% ipython --no-banner

In [1]: import numpy as np

In [2]: import numpy.linalg as la

In [3]: np.set_printoptions(precision=2, suppress=True, linewidth=200)

In [4]: M2 = np.array([[2, 1], [1, 0]])

In [5]: m1 = np.tile(M2, (2, 2))

In [6]: m1
Out[6]: 
array([[2, 1, 2, 1],
       [1, 0, 1, 0],
       [2, 1, 2, 1],
       [1, 0, 1, 0]])

In [7]: # rank 2

In [8]: rng = np.random.default_rng(51)

In [9]: labels = rng.permutation(4)

In [10]: labels
Out[10]: array([1, 2, 3, 0])

In [11]: M2 = m1[labels][:, labels]

In [12]: np.diag(M2)
Out[12]: array([0, 2, 0, 2])

In [13]: np.round(np.sort(np.abs(la.eigvals(M2))), 2) + 0
Out[13]: array([0.  , 0.  , 0.83, 4.83])

In [14]: np.allclose(M2, m1)
Out[14]: False

In [15]: np.round(la.det(M2), 2), round(la.det(m1[labels]), 2)
Out[15]: (np.float64(0.0), np.float64(0.0))

In [16]: np.trace(M2)
Out[16]: np.int64(4)

In [17]: M2 = np.array([[3, -1, 1, 0],
    ...:     [1, -3, 2, -3],
    ...:     [-3, 0, 0, 2],
    ...:     [-2, 0, 2, 3],
    ...:     [0, -1, -2, -1],
    ...:     [-3, 1, -1, -2],
    ...:     [2, 0, -1, -3],
    ...:     [0, 2, -2, 0],
    ...:     [2, -2, 3, 1],
    ...:     [1, -2, -1, 3]])

In [18]: C = np.array([[-2, 3, 1, -2, -3, 2, 1, 1, 1, 0, -3, 1, -3],
    ...:     [-1, 1, 2, -1, 3, -2, 2, -3, -1, -1, 1, -1, -1],
    ...:     [2, -1, 1, -2, -2, -3, 1, 3, -1, 0, 3, 1, -3],
    ...:     [2, 1, -2, 1, 3, -1, 3, 2, 2, -2, 0, -2, -2]])

In [19]: J = M2 @ C + 0.3 * rng.normal(size=(10, 13))

In [20]: J
Out[20]: 
array([[ -2.98,   7.38,   1.9 ,  -7.33, -14.24,   5.53,   1.89,   8.64,   2.91,   1.09,  -6.91,   5.56, -11.06],
       [ -1.46,  -4.55,   3.09,  -5.91, -25.2 ,   4.69, -11.53,   9.54,  -4.19,   8.66,   0.43,  12.1 ,  -0.21],
       [ 10.21,  -6.42,  -7.29,   7.73,  15.12,  -7.93,   2.66,   0.81,   0.99,  -3.74,   8.55,  -6.8 ,   5.15],
       [ 14.62,  -5.72,  -6.1 ,   2.88,  11.46, -13.35,   8.83,  10.08,   2.19,  -5.85,  11.61,  -5.4 ,  -6.21],
       [ -4.86,   0.3 ,  -2.11,   4.17,  -2.46,   8.96,  -7.16,  -5.47,   0.79,   2.68,  -6.71,   0.74,   8.51],
       [ -1.07,  -9.11,   2.81,   5.56,   8.05,  -3.25,  -7.28, -12.91,  -7.54,   3.12,   6.45,  -0.61,  15.13],
       [-12.37,   3.8 ,   6.29,  -4.46, -12.98,  10.2 ,  -7.59,  -7.14,  -3.19,   5.83,  -8.91,   6.72,   2.87],
       [ -5.92,   4.03,   1.8 ,   1.63,   9.8 ,   2.2 ,   2.42, -11.64,  -0.1 ,  -1.8 ,  -3.88,  -3.52,   3.74],
       [  6.38,   2.12,  -1.05,  -6.2 , -14.4 ,  -2.51,   4.04,  19.24,   3.37,  -0.39,   1.15,   5.07, -15.25],
       [  4.26,   4.83, -10.01,   4.68,   2.15,   6.16,   4.9 ,   9.72,  10.  ,  -3.92,  -7.94,  -4.08,  -3.67]])

In [21]: Uu, sig, Vh = la.svd(J)

In [22]: sig
Out[22]: array([58.99, 50.1 , 30.53, 18.92,  1.3 ,  1.08,  0.87,  0.83,  0.47,  0.29])

In [23]: M2 = Uu[:, :4] @ np.diag(sig[:4]) @ Vh[:4]

In [24]: round(float(la.norm(J - M2, 2)), 2), round(sig[4], 2)
Out[24]: (1.3, np.float64(1.3))

In [25]: [round(float(x), 2) for x in la.svd(J, compute_uv=False)[:3]]
Out[25]: [58.99, 50.1, 30.53]

In [26]: la.cond(J) > 100
Out[26]: np.True_

In [27]: round(la.norm(J, 2) / la.norm(J), 2)
Out[27]: np.float64(0.69)

In [28]: np.argsort(-la.norm(J, axis=0).round(6), kind="stable")[:3]
Out[28]: array([ 4,  7, 12])

In [29]: A = np.loadtxt("block12.csv", delimiter=",")

In [30]: A
Out[30]: 
array([[2., 1., 0., 0., 0., 0., 0., 0., 0., 0.],
       [0., 2., 1., 0., 0., 0., 0., 0., 0., 0.],
       [0., 0., 2., 1., 0., 0., 0., 0., 0., 0.],
       [0., 0., 0., 2., 1., 0., 0., 0., 0., 0.],
       [0., 0., 0., 0., 2., 1., 0., 0., 0., 0.],
       [0., 0., 0., 0., 0., 2., 1., 0., 0., 0.],
       [0., 0., 0., 0., 0., 0., 2., 1., 0., 0.],
       [0., 0., 0., 0., 0., 0., 0., 2., 1., 0.],
       [0., 0., 0., 0., 0., 0., 0., 0., 2., 1.],
       [0., 0., 0., 0., 0., 0., 0., 0., 0., 2.]])

In [31]: # triangular: eigenvalues sit on the diagonal

In [32]: x0 = np.array([-5, -4, 3, -5, 1, 5, -3, 2, -3, -3])

In [33]: y = A @ x0

In [34]: coef, lr = np.zeros(10), 1 / la.norm(A, 2) ** 2

In [35]: for i in range(40):
    ...:     coef -= lr * A.T @ (A @ coef - y)
    ...:     if i % 10 == 0: print(i, round(la.norm(A @ coef - y), 2))
    ...: 
0 11.03
10 0.84
20 0.12
30 0.02

In [36]: np.round(la.cond(A), 2)
Out[36]: np.float64(2.79)

In [37]: coef
Out[37]: array([-5., -4.,  3., -5.,  1.,  5., -3.,  2., -3., -3.])

In [38]: M2 = np.array([[4, 4, 1],
    ...:     [0, 1, 0],
    ...:     [0, 7, 1],
    ...:     [0, 6, 4],
    ...:     [9, 2, 0],
    ...:     [8, 3, 6],
    ...:     [5, 8, 5],
    ...:     [2, 1, 6],
    ...:     [9, 1, 3],
    ...:     [2, 8, 4]])

In [39]: np.einsum("ik,kj->ij", A, M2)
Out[39]: 
array([[ 8.,  9.,  2.],
       [ 0.,  9.,  1.],
       [ 0., 20.,  6.],
       [ 9., 14.,  8.],
       [26.,  7.,  6.],
       [21., 14., 17.],
       [12., 17., 16.],
       [13.,  3., 15.],
       [20., 10., 10.],
       [ 4., 16.,  8.]])

In [40]: np.einsum("ik,kj->ji", A, M2)
Out[40]: 
array([[ 8.,  0.,  0.,  9., 26., 21., 12., 13., 20.,  4.],
       [ 9.,  9., 20., 14.,  7., 14., 17.,  3., 10., 16.],
       [ 2.,  1.,  6.,  8.,  6., 17., 16., 15., 10.,  8.]])

In [41]: G = A.T @ A

In [42]: np.trace(G), (A ** 2).sum()
Out[42]: (np.float64(49.0), np.float64(49.0))

In [43]: la.matrix_rank(G)
Out[43]: np.int64(10)

In [44]: la.eigvalsh(G)[::-1]
Out[44]: array([8.83, 8.33, 7.54, 6.54, 5.41, 4.25, 3.17, 2.24, 1.55, 1.14])

In [45]: def softmax(z):
    ...:     e = np.exp(z - z.max(axis=-1, keepdims=True))
    ...:     return e / e.sum(axis=-1, keepdims=True)
    ...: 

In [46]: softmax(A[1] + -3)
Out[46]: array([0.06, 0.41, 0.15, 0.06, 0.06, 0.06, 0.06, 0.06, 0.06, 0.06])

In [47]: np.round(softmax(10 * A[1]), 2) + 0
Out[47]: array([0., 1., 0., 0., 0., 0., 0., 0., 0., 0.])

In [48]: att = A @ A.T / np.sqrt(10)

In [49]: softmax(att)
Out[49]: 
array([[0.33, 0.13, 0.07, 0.07, 0.07, 0.07, 0.07, 0.07, 0.07, 0.07],
       [0.12, 0.31, 0.12, 0.06, 0.06, 0.06, 0.06, 0.06, 0.06, 0.06],
       [0.06, 0.12, 0.31, 0.12, 0.06, 0.06, 0.06, 0.06, 0.06, 0.06],
       [0.06, 0.06, 0.12, 0.31, 0.12, 0.06, 0.06, 0.06, 0.06, 0.06],
       [0.06, 0.06, 0.06, 0.12, 0.31, 0.12, 0.06, 0.06, 0.06, 0.06],
       [0.06, 0.06, 0.06, 0.06, 0.12, 0.31, 0.12, 0.06, 0.06, 0.06],
       [0.06, 0.06, 0.06, 0.06, 0.06, 0.12, 0.31, 0.12, 0.06, 0.06],
       [0.06, 0.06, 0.06, 0.06, 0.06, 0.06, 0.12, 0.31, 0.12, 0.06],
       [0.06, 0.06, 0.06, 0.06, 0.06, 0.06, 0.06, 0.12, 0.31, 0.12],
       [0.07, 0.07, 0.07, 0.07, 0.07, 0.07, 0.07, 0.07, 0.14, 0.26]])

In [50]: softmax(att).round(6).argmax(axis=1)
Out[50]: array([0, 1, 2, 3, 4, 5, 6, 7, 8, 9])
